% ipython --no-banner

In [1]: import numpy as np

In [2]: np.set_printoptions(precision=2, suppress=True, linewidth=200)

In [3]: rnd = lambda a: np.round(a, 2) + 0

In [4]: mat = np.loadtxt("sample6.csv", delimiter=",")

In [5]: mat
Out[5]: 
array([[-1.,  3.,  0.,  0.,  0.,  0.,  0.],
       [ 3.,  3.,  3.,  0.,  0.,  0.,  0.],
       [ 0.,  3.,  3.,  3.,  0.,  0.,  0.],
       [ 0.,  0.,  3.,  2.,  3.,  0.,  0.],
       [ 0.,  0.,  0.,  3., -3.,  3.,  0.],
       [ 0.,  0.,  0.,  0.,  3.,  0.,  3.],
       [ 0.,  0.,  0.,  0.,  0.,  3., -2.]])

In [6]: np.all(np.linalg.eigvalsh(mat) > 0)
Out[6]: np.False_

In [7]: [round(float(np.linalg.det(mat[:i, :i])), 2) + 0 for i in range(1, 8)]
Out[7]: [-1.0, -12.0, -27.0, 54.0, 81.0, -486.0, 243.0]

In [8]: print(rnd(np.linalg.eigvalsh(mat).min()))
-6.35

In [9]: B = np.linalg.invert(mat)
AttributeError: module 'numpy.linalg' has no attribute 'invert'


In [10]: B = np.linalg.inv(mat)

In [11]: rnd(np.linalg.det(mat) * B)
Out[11]: 
array([[-1215.,  -324.,  1539., -1215.,  -729.,   486.,   729.],
       [ -324.,  -108.,   513.,  -405.,  -243.,   162.,   243.],
       [ 1539.,   513., -2052.,  1620.,   972.,  -648.,  -972.],
       [-1215.,  -405.,  1620., -1215.,  -729.,   486.,   729.],
       [ -729.,  -243.,   972.,  -729.,  -486.,   324.,   486.],
       [  486.,   162.,  -648.,   486.,   324.,  -162.,  -243.],
       [  729.,   243.,  -972.,   729.,   486.,  -243.,  -486.]])

In [12]: print(rnd(mat @ B))
[[1. 0. 0. 0. 0. 0. 0.]
 [0. 1. 0. 0. 0. 0. 0.]
 [0. 0. 1. 0. 0. 0. 0.]
 [0. 0. 0. 1. 0. 0. 0.]
 [0. 0. 0. 0. 1. 0. 0.]
 [0. 0. 0. 0. 0. 1. 0.]
 [0. 0. 0. 0. 0. 0. 1.]]

In [13]: rnd(np.linalg.inv(B))
Out[13]: 
array([[-1.,  3.,  0.,  0.,  0.,  0.,  0.],
       [ 3.,  3.,  3.,  0.,  0.,  0.,  0.],
       [ 0.,  3.,  3.,  3.,  0.,  0.,  0.],
       [ 0.,  0.,  3.,  2.,  3.,  0.,  0.],
       [ 0.,  0.,  0.,  3., -3.,  3.,  0.],
       [ 0.,  0.,  0.,  0.,  3.,  0.,  3.],
       [ 0.,  0.,  0.,  0.,  0.,  3., -2.]])

In [14]: rnd(B)
Out[14]: 
array([[-5.  , -1.33,  6.33, -5.  , -3.  ,  2.  ,  3.  ],
       [-1.33, -0.44,  2.11, -1.67, -1.  ,  0.67,  1.  ],
       [ 6.33,  2.11, -8.44,  6.67,  4.  , -2.67, -4.  ],
       [-5.  , -1.67,  6.67, -5.  , -3.  ,  2.  ,  3.  ],
       [-3.  , -1.  ,  4.  , -3.  , -2.  ,  1.33,  2.  ],
       [ 2.  ,  0.67, -2.67,  2.  ,  1.33, -0.67, -1.  ],
       [ 3.  ,  1.  , -4.  ,  3.  ,  2.  , -1.  , -2.  ]])

In [15]: np.allclose(B, mat.T)
Out[15]: False

In [16]: x = np.array([2, 1, 1, 1, 1, 0, 1])

In [17]: rnd(B * x)
Out[17]: 
array([[-10.  ,  -1.33,   6.33,  -5.  ,  -3.  ,   0.  ,   3.  ],
       [ -2.67,  -0.44,   2.11,  -1.67,  -1.  ,   0.  ,   1.  ],
       [ 12.67,   2.11,  -8.44,   6.67,   4.  ,   0.  ,  -4.  ],
       [-10.  ,  -1.67,   6.67,  -5.  ,  -3.  ,   0.  ,   3.  ],
       [ -6.  ,  -1.  ,   4.  ,  -3.  ,  -2.  ,   0.  ,   2.  ],
       [  4.  ,   0.67,  -2.67,   2.  ,   1.33,   0.  ,  -1.  ],
       [  6.  ,   1.  ,  -4.  ,   3.  ,   2.  ,   0.  ,  -2.  ]])

In [18]: (B @ x).argmax()
Out[18]: np.int64(2)

In [19]: rnd((B * x).sum(axis=1))
Out[19]: array([-10.  ,  -2.67,  13.  , -10.  ,  -6.  ,   4.33,   6.  ])

In [20]: rnd(B @ x)
Out[20]: array([-10.  ,  -2.67,  13.  , -10.  ,  -6.  ,   4.33,   6.  ])

In [21]: rnd(np.einsum("ij,j->i", B, x))
Out[21]: array([-10.  ,  -2.67,  13.  , -10.  ,  -6.  ,   4.33,   6.  ])

In [22]: rnd(B @ (2 * x))
Out[22]: array([-20.  ,  -5.33,  26.  , -20.  , -12.  ,   8.67,  12.  ])

In [23]: rnd(B @ np.ones(7))
Out[23]: array([-3.  , -0.67,  4.  , -3.  , -1.67,  1.67,  2.  ])

In [24]: O, vecs = np.linalg.qr(mat[:, :3])[0], np.linalg.qr(mat[:, 3:])[0]

In [25]: sigma = np.linalg.svd(O.T @ vecs, compute_uv=False)

In [26]: rnd(np.linalg.norm(O @ O.T - vecs @ vecs.T, 2))
Out[26]: np.float64(1.0)

In [27]: rnd(sigma)
Out[27]: array([1.  , 0.27, 0.  ])

In [28]: (sigma > 0.9).sum()
Out[28]: np.int64(1)

In [29]: rng = np.random.default_rng(93940)

In [30]: lab = rng.permutation(7)

In [31]: print(lab)
[1 0 6 4 5 3 2]

In [32]: B = mat[lab][:, lab]

In [33]: print(B)
[[ 3.  3.  0.  0.  0.  0.  3.]
 [ 3. -1.  0.  0.  0.  0.  0.]
 [ 0.  0. -2.  0.  3.  0.  0.]
 [ 0.  0.  0. -3.  3.  3.  0.]
 [ 0.  0.  3.  3.  0.  0.  0.]
 [ 0.  0.  0.  3.  0.  2.  3.]
 [ 3.  0.  0.  0.  0.  3.  3.]]

In [34]: np.allclose(B, mat)
Out[34]: False

In [35]: A = np.load("a.npy")

In [36]: A
Out[36]: 
array([[-2.,  0., -3.,  0.,  0., -3., -3.],
       [ 0., -2.,  0.,  0., -3.,  0.,  0.],
       [-3.,  0., -2.,  0.,  0., -3., -3.],
       [ 0.,  0.,  0., -2.,  0.,  0.,  0.],
       [ 0., -3.,  0.,  0., -2.,  0.,  0.],
       [-3.,  0., -3.,  0.,  0., -2., -3.],
       [-3.,  0., -3.,  0.,  0., -3., -2.]])

In [37]: # splits into 3 blocks

In [38]: lab = rng.permutation(7)

In [39]: lab
Out[39]: array([1, 6, 2, 5, 4, 3, 0])

In [40]: B = A[lab][:, lab]

In [41]: rnd(np.sort(np.abs(np.linalg.eigvals(B))))
Out[41]: array([ 1.,  1.,  1.,  1.,  2.,  5., 11.])

In [42]: np.allclose(B, A)
Out[42]: False

In [43]: rnd(np.linalg.det(B)), rnd(np.linalg.det(A[lab]))
Out[43]: (np.float64(-110.0), np.float64(110.0))

In [44]: W0 = np.load("test4.npy")

In [45]: W0
Out[45]: 
array([[-5. , -0.1,  0.6,  0.4],
       [ 3.5,  0.7,  0.4, -0.3],
       [-0.5,  0.4, -0.5,  1. ],
       [ 6.5,  0.1,  0. , -1.5]])

In [46]: def softmax(z):
    ...:     e = np.exp(z - z.max(axis=-1, keepdims=True))
    ...:     return e / e.sum(axis=-1, keepdims=True)
    ...: 

In [47]: print(softmax(W0).sum(axis=1))
[1. 1. 1. 1.]

In [48]: rnd(softmax(W0[3] + 4))
Out[48]: array([1., 0., 0., 0.])

In [49]: S = W0 @ W0.T / np.sqrt(4)

In [50]: softmax(S).round(6).argmax(axis=1)
Out[50]: array([0, 3, 0, 3])

In [51]: U, sigma, VT = np.linalg.svd(W0)

In [52]: print(rnd(sigma))
[9.06 1.34 0.85 0.08]

In [53]: B = U[:, :3] @ np.diag(sigma[:3]) @ VT[:3]

In [54]: np.linalg.matrix_rank(W0, rtol=0.05)
Out[54]: np.int64(3)

In [55]: data = np.load("data.npy")

In [56]: data
Out[56]: 
array([[ 0, -1,  0,  0],
       [-1, -2,  0,  0],
       [ 0,  1,  0, -3],
       [ 1,  2, -3, -6]])

In [57]: np.allclose(data, data.T)
Out[57]: False

In [58]: np.linalg.matrix_power(data, 4)
Out[58]: 
array([[    5,    12,     0,     0],
       [   12,    29,     0,     0],
       [ -200,  -480,   405,   972],
       [ -480, -1160,   972,  2349]])

In [59]: B = np.linalg.invert(A)
AttributeError: module 'numpy.linalg' has no attribute 'invert'


In [60]: B = np.linalg.inv(A)

In [61]: rnd(np.linalg.det(A) * np.linalg.det(B))
Out[61]: np.float64(1.0)

In [62]: rnd(np.linalg.slogdet(A)[0])
Out[62]: np.float64(-1.0)

In [63]: rnd(A @ B)
Out[63]: 
array([[1., 0., 0., 0., 0., 0., 0.],
       [0., 1., 0., 0., 0., 0., 0.],
       [0., 0., 1., 0., 0., 0., 0.],
       [0., 0., 0., 1., 0., 0., 0.],
       [0., 0., 0., 0., 1., 0., 0.],
       [0., 0., 0., 0., 0., 1., 0.],
       [0., 0., 0., 0., 0., 0., 1.]])

In [64]: rnd(np.linalg.cond(A))
Out[64]: np.float64(11.0)

In [65]: rnd(np.linalg.inv(B))
Out[65]: 
array([[-2.,  0., -3.,  0.,  0., -3., -3.],
       [ 0., -2.,  0.,  0., -3.,  0.,  0.],
       [-3.,  0., -2.,  0.,  0., -3., -3.],
       [ 0.,  0.,  0., -2.,  0.,  0.,  0.],
       [ 0., -3.,  0.,  0., -2.,  0.,  0.],
       [-3.,  0., -3.,  0.,  0., -2., -3.],
       [-3.,  0., -3.,  0.,  0., -3., -2.]])

In [66]: print(rnd(B))
[[ 0.73  0.   -0.27  0.    0.   -0.27 -0.27]
 [ 0.    0.4   0.    0.   -0.6   0.    0.  ]
 [-0.27  0.    0.73  0.    0.   -0.27 -0.27]
 [ 0.    0.    0.   -0.5   0.    0.    0.  ]
 [ 0.   -0.6   0.    0.    0.4   0.    0.  ]
 [-0.27  0.   -0.27  0.    0.    0.73 -0.27]
 [-0.27  0.   -0.27  0.    0.   -0.27  0.73]]

In [67]: rnd(np.linalg.det(A) * B)
Out[67]: 
array([[-80.,   0.,  30.,   0.,   0.,  30.,  30.],
       [  0., -44.,   0.,   0.,  66.,   0.,   0.],
       [ 30.,   0., -80.,   0.,   0.,  30.,  30.],
       [  0.,   0.,   0.,  55.,   0.,   0.,   0.],
       [  0.,  66.,   0.,   0., -44.,   0.,   0.],
       [ 30.,   0.,  30.,   0.,   0., -80.,  30.],
       [ 30.,   0.,  30.,   0.,   0.,  30., -80.]])

In [68]: hat = np.triu(np.array([[2, 1, 1, -1], [-1, 1, 1, -1], [-1, 1, 1, 0], [0, 0, -1, -2]]), 1) + np.eye(4)

In [69]: B = hat @ data @ np.linalg.inv(hat)

In [70]: B
Out[70]: 
array([[-2., -2.,  7., -1.],
       [-2., -1.,  6.,  0.],
       [ 0.,  1., -1., -2.],
       [ 1.,  1., -5., -4.]])

In [71]: hat @ data - data @ hat
Out[71]: 
array([[-2., -3.,  4.,  2.],
       [-1.,  0.,  6.,  0.],
       [ 0.,  0., -1.,  1.],
       [ 0., -1., -3.,  3.]])

In [72]: rnd(np.linalg.det(B.T))
Out[72]: np.float64(9.0)

In [73]: rnd(np.linalg.eigvals(B).sum().real)
Out[73]: np.float64(-8.0)

In [74]: rnd(np.linalg.det(2 * B)), rnd(np.linalg.det(B))
Out[74]: (np.float64(144.0), np.float64(9.0))

In [75]: m1 = np.load("run8.npy")

In [76]: m1
Out[76]: 
array([[-0.8 ,  0.1 , -0.45,  1.6 ,  0.2 ],
       [-1.6 ,  0.8 , -2.48, -0.6 , -1.  ],
       [-1.4 ,  1.4 , -4.18,  0.9 , -1.  ],
       [-1.  ,  0.6 , -1.68, -1.4 ,  0.2 ],
       [ 0.  , -0.5 ,  1.37, -0.7 , -0.3 ],
       [-1.4 ,  0.3 , -0.84,  1.2 ,  0.7 ],
       [ 0.  , -1.  ,  3.05,  0.2 ,  0.3 ],
       [ 0.6 ,  2.2 , -6.71,  1.1 ,  1.4 ],
       [-0.4 , -2.1 ,  6.26, -0.9 ,  0.6 ],
       [ 1.1 , -0.7 ,  2.14, -1.1 , -1.6 ],
       [ 0.1 ,  2.1 , -6.37, -0.5 ,  0.  ],
       [ 0.5 ,  0.2 , -0.61, -1.8 , -0.2 ],
       [-0.4 , -1.6 ,  4.76,  0.4 , -1.  ],
       [ 0.6 ,  1.2 , -3.58,  0.4 ,  0.3 ],
       [-1.1 ,  1.1 , -3.37, -2.  , -0.6 ],
       [ 2.  ,  1.  , -3.01, -2.2 ,  1.2 ],
       [ 0.1 ,  0.3 , -1.17,  0.7 , -1.5 ],
       [-0.7 , -0.8 ,  2.25,  0.  ,  2.  ],
       [-0.8 , -1.7 ,  5.03, -0.8 , -0.2 ],
       [ 1.9 , -1.5 ,  4.36,  0.3 ,  1.3 ],
       [-1.2 , -0.5 ,  1.57,  0.1 ,  1.8 ],
       [-0.6 ,  0.  , -0.21,  0.8 , -0.4 ],
       [-0.1 ,  0.9 , -2.66, -0.6 ,  0.3 ],
       [ 0.5 , -0.1 ,  0.39, -0.5 , -1.  ],
       [ 0.9 ,  0.9 , -2.68,  0.  ,  1.2 ],
       [-1.7 , -1.4 ,  4.18, -0.7 , -0.7 ],
       [-0.2 , -0.7 ,  2.27,  1.3 ,  0.6 ],
       [ 0.  , -0.9 ,  2.71,  1.  ,  0.  ],
       [ 0.4 , -0.9 ,  2.79, -0.7 , -0.3 ],
       [ 0.  , -0.4 ,  1.31,  0.3 , -0.7 ]])

In [77]: # column 2 is much longer than the rest

In [78]: B = np.c_[m1[:, :3] @ np.array([[3, 3, -3], [2, 1, 1], [3, -1, -2]]), np.array([2, 2, 3, -3, -3, -3, 3, -3, -1, 0, -3, 3, 2, 1, -2, 0, 2, 1, 3, 0, -2, -3, 0, -3, -2, -3, -3, -1, 0, 2])]

In [79]: print(rnd(B))
[[ -3.55  -1.85   3.4    2.  ]
 [-10.64  -1.52  10.56   2.  ]
 [-13.94   1.38  13.96   3.  ]
 [ -6.84  -0.72   6.96  -3.  ]
 [  3.11  -1.87  -3.24  -3.  ]
 [ -6.12  -3.06   6.18  -3.  ]
 [  7.15  -4.05  -7.1    3.  ]
 [-13.93  10.71  13.82  -3.  ]
 [ 13.38  -9.56 -13.42  -1.  ]
 [  8.32   0.46  -8.28   0.  ]
 [-14.61   8.77  14.54  -3.  ]
 [  0.07   2.31  -0.08   3.  ]
 [  9.88  -7.56  -9.92   2.  ]
 [ -6.54   6.58   6.56   1.  ]
 [-11.21   1.17  11.14  -2.  ]
 [ -1.03  10.01   1.02   0.  ]
 [ -2.61   1.77   2.34   2.  ]
 [  3.05  -5.15  -3.2    1.  ]
 [  9.29  -9.13  -9.36   3.  ]
 [ 15.78  -0.16 -15.92   0.  ]
 [  0.11  -5.67  -0.04  -2.  ]
 [ -2.43  -1.59   2.22  -3.  ]
 [ -6.48   3.26   6.52   0.  ]
 [  2.47   1.01  -2.38  -3.  ]
 [ -3.54   6.28   3.56  -2.  ]
 [  4.64 -10.68  -4.66  -3.  ]
 [  4.81  -3.57  -4.64  -3.  ]
 [  6.33  -3.61  -6.32  -1.  ]
 [  7.77  -2.49  -7.68   0.  ]
 [  3.13  -1.71  -3.02   2.  ]]

In [80]: np.linalg.matrix_rank(np.c_[m1, B])
Out[80]: np.int64(6)

In [81]: rnd(np.linalg.norm(np.linalg.qr(m1)[0].T @ B, axis=0) ** 2 / ((B ** 2).sum(axis=0) + 1e-12))
Out[81]: array([1.  , 1.  , 1.  , 0.12])

In [82]: rnd(np.linalg.norm(B - m1 @ np.linalg.lstsq(m1, B)[0], axis=0))
Out[82]: array([ 0.  ,  0.  ,  0.  , 11.63])

In [83]: G = np.cov(B, rowvar=False)

In [84]: rnd(G)
Out[84]: 
array([[ 67.6 , -28.01, -67.53,   3.15],
       [-28.01,  29.73,  27.98,  -1.5 ],
       [-67.53,  27.98,  67.47,  -3.18],
       [  3.15,  -1.5 ,  -3.18,   5.14]])

In [85]: rnd(np.median(B, axis=0))
Out[85]: array([ 0.09, -1.56, -0.06,  0.  ])

In [86]: print(rnd(np.corrcoef(B.T)))
[[ 1.   -0.62 -1.    0.17]
 [-0.62  1.    0.62 -0.12]
 [-1.    0.62  1.   -0.17]
 [ 0.17 -0.12 -0.17  1.  ]]

In [87]: np.argwhere(np.triu(np.abs(np.corrcoef(B.T)) > 0.8, 1))
Out[87]: array([[0, 2]])

In [88]: G.shape
Out[88]: (4, 4)

In [89]: Xs = m1 - m1.mean(axis=0)

In [90]: vecs = np.linalg.svd(Xs)[2][:4]

In [91]: B = Xs - Xs @ vecs.T @ vecs

In [92]: np.linalg.norm(B, axis=1).round(6).argmax()
Out[92]: np.int64(16)

In [93]: rnd(B.std(axis=0))
Out[93]: array([0.  , 0.03, 0.01, 0.  , 0.  ])

In [94]: rnd(np.diag(vecs.T @ vecs))
Out[94]: array([1. , 0.1, 0.9, 1. , 1. ])

In [95]: rnd(np.linalg.norm(B) / np.linalg.norm(Xs))
Out[95]: np.float64(0.01)

In [96]: K = np.load("m.npy")

In [97]: rnd(K)
Out[97]: 
array([[-0.27, -0.03,  0.33, -0.07],
       [-0.39, -0.39, -0.32,  0.03],
       [ 0.57,  0.29, -0.57, -0.24],
       [ 0.36, -0.46,  0.2 , -0.45],
       [ 0.27,  0.29,  0.53,  0.28],
       [ 0.3 , -0.62, -0.13,  0.55],
       [-0.21,  0.28, -0.33,  0.42],
       [-0.33, -0.03, -0.13, -0.43]])

In [98]: B = K / np.sqrt((K ** 2).mean(axis=1, keepdims=True))

In [99]: print(rnd(np.linalg.norm(B, axis=1)))
[2. 2. 2. 2. 2. 2. 2. 2.]

In [100]: np.linalg.matrix_rank(K - K.mean(axis=1, keepdims=True))
Out[100]: np.int64(3)

In [101]: np.linalg.matrix_rank(B) == np.linalg.matrix_rank(K)
Out[101]: np.True_

In [102]: print(rnd(softmax(K).sum(axis=1)))
[1. 1. 1. 1. 1. 1. 1. 1.]

In [103]: rnd(softmax(K[0] + -2))
Out[103]: array([0.19, 0.24, 0.34, 0.23])

In [104]: rnd(softmax(10 * K[0]))
Out[104]: array([0.  , 0.03, 0.95, 0.02])

In [105]: S = K @ K.T / np.sqrt(4)

In [106]: rnd(softmax(S + np.triu(np.full(S.shape, -np.inf), 1)))
Out[106]: 
array([[1.  , 0.  , 0.  , 0.  , 0.  , 0.  , 0.  , 0.  ],
       [0.45, 0.55, 0.  , 0.  , 0.  , 0.  , 0.  , 0.  ],
       [0.26, 0.28, 0.46, 0.  , 0.  , 0.  , 0.  , 0.  ],
       [0.23, 0.22, 0.24, 0.31, 0.  , 0.  , 0.  , 0.  ],
       [0.2 , 0.16, 0.18, 0.19, 0.25, 0.  , 0.  , 0.  ],
       [0.14, 0.17, 0.15, 0.16, 0.15, 0.23, 0.  , 0.  ],
       [0.14, 0.15, 0.15, 0.11, 0.14, 0.14, 0.17, 0.  ],
       [0.13, 0.14, 0.12, 0.13, 0.11, 0.11, 0.12, 0.15]])

In [107]: rnd(softmax(S))
Out[107]: 
array([[0.14, 0.13, 0.11, 0.13, 0.13, 0.12, 0.12, 0.13],
       [0.12, 0.15, 0.11, 0.12, 0.1 , 0.13, 0.13, 0.13],
       [0.1 , 0.11, 0.18, 0.13, 0.11, 0.12, 0.12, 0.12],
       [0.12, 0.12, 0.13, 0.16, 0.12, 0.13, 0.1 , 0.13],
       [0.13, 0.1 , 0.12, 0.12, 0.16, 0.13, 0.12, 0.11],
       [0.11, 0.13, 0.12, 0.13, 0.12, 0.18, 0.12, 0.1 ],
       [0.12, 0.13, 0.13, 0.1 , 0.12, 0.13, 0.15, 0.12],
       [0.13, 0.14, 0.12, 0.13, 0.11, 0.11, 0.12, 0.15]])

In [108]: softmax(S).round(6).argmax(axis=1)
Out[108]: array([0, 1, 2, 3, 4, 5, 6, 7])

In [109]: print(rnd(softmax(S)[0] @ K))
[ 0.02 -0.09 -0.03  0.01]
